$ python3 -q
>>> import numpy as np
>>> import numpy.linalg as la
>>> np.set_printoptions(suppress=True, linewidth=100)
>>> def rnd(a):
...     return np.round(a, 3) + 0
... 
>>> mat = np.load("test13.npy")
>>> rnd(mat)
array([[0.75 , 0.25 , 0.   ],
       [0.286, 0.286, 0.429],
       [0.375, 0.125, 0.5  ]])
>>> ev, evecs = la.eig(mat)
>>> rnd(np.sort(la.eigvals(mat @ mat)))
array([0.063, 0.082, 1.   ])
>>> rnd(mat @ evecs[:, 0] - ev[0] * evecs[:, 0])
array([0., 0., 0.])
>>> rnd(np.prod(ev))
np.float64(0.071)
>>> rnd(np.sort(la.eigvals(mat.T)))
array([0.25 , 0.286, 1.   ])
>>> B = mat / la.norm(mat, axis=1, keepdims=True)
>>> G = B @ B.T
>>> rnd(la.norm(B, axis=1))
array([1., 1., 1.])
>>> (np.abs(G) > 0.9).astype(int)
array([[1, 0, 0],
       [0, 1, 1],
       [0, 1, 1]])
>>> K = np.loadtxt("dump.csv", delimiter=",")
>>> K
array([[ 1.74,  1.45,  1.74, -2.32,  0.  ],
       [-0.24, -0.2 , -0.24,  0.32,  0.  ],
       [ 0.06,  0.05,  0.06, -0.08,  0.  ],
       [-0.66, -0.55, -0.66,  0.88,  0.  ],
       [ 0.36,  0.3 ,  0.36, -0.48,  0.  ],
       [-0.24, -0.2 , -0.24,  0.32,  0.  ]])
>>> def softmax(z):
...     e = np.exp(z - z.max(axis=-1, keepdims=True))
...     return e / e.sum(axis=-1, keepdims=True)
... 
>>> rnd(softmax(10 * K[1]))
array([0.004, 0.005, 0.004, 0.949, 0.039])
>>> rnd(softmax(K[1]))
array([0.165, 0.172, 0.165, 0.289, 0.21 ])
>>> scores = K @ K.T / np.sqrt(5)
>>> softmax(scores).round(6).argmax(axis=1)
array([0, 3, 0, 3, 0, 3])
>>> U, sv, VT = la.svd(K)
>>> rnd(sv)
array([4.074, 0.   , 0.   , 0.   , 0.   ])
>>> np.argmax(sv[:-1] / (sv[1:] + 1e-6)) + 1
np.int64(1)
>>> B = U[:, :1] @ np.diag(sv[:1]) @ VT[:1]
>>> rnd(B)
array([[ 1.74,  1.45,  1.74, -2.32,  0.  ],
       [-0.24, -0.2 , -0.24,  0.32,  0.  ],
       [ 0.06,  0.05,  0.06, -0.08,  0.  ],
       [-0.66, -0.55, -0.66,  0.88,  0.  ],
       [ 0.36,  0.3 ,  0.36, -0.48,  0.  ],
       [-0.24, -0.2 , -0.24,  0.32,  0.  ]])
>>> la.matrix_rank(B)
np.int64(1)
>>> rnd(np.abs(K - B).max())
np.float64(0.0)
>>> rnd(K @ la.pinv(K) @ K)
array([[ 1.74,  1.45,  1.74, -2.32,  0.  ],
       [-0.24, -0.2 , -0.24,  0.32,  0.  ],
       [ 0.06,  0.05,  0.06, -0.08,  0.  ],
       [-0.66, -0.55, -0.66,  0.88,  0.  ],
       [ 0.36,  0.3 ,  0.36, -0.48,  0.  ],
       [-0.24, -0.2 , -0.24,  0.32,  0.  ]])
>>> rnd(np.trace(la.pinv(K) @ K))
np.float64(1.0)
>>> la.lstsq(K[:-1].T, K[-1])[2]
np.int32(1)
>>> np.unique(K.round(6), axis=0).shape
(5, 5)
>>> rnd(la.norm(K, 1)), rnd(la.norm(K, np.inf))
(np.float64(4.4), np.float64(7.25))
>>> rnd(la.norm(K, "nuc"))
np.float64(4.074)
>>> rnd(K[2] @ K[0])
np.float64(0.467)
>>> rnd(la.norm(K[2] - K[0]))
np.float64(3.553)
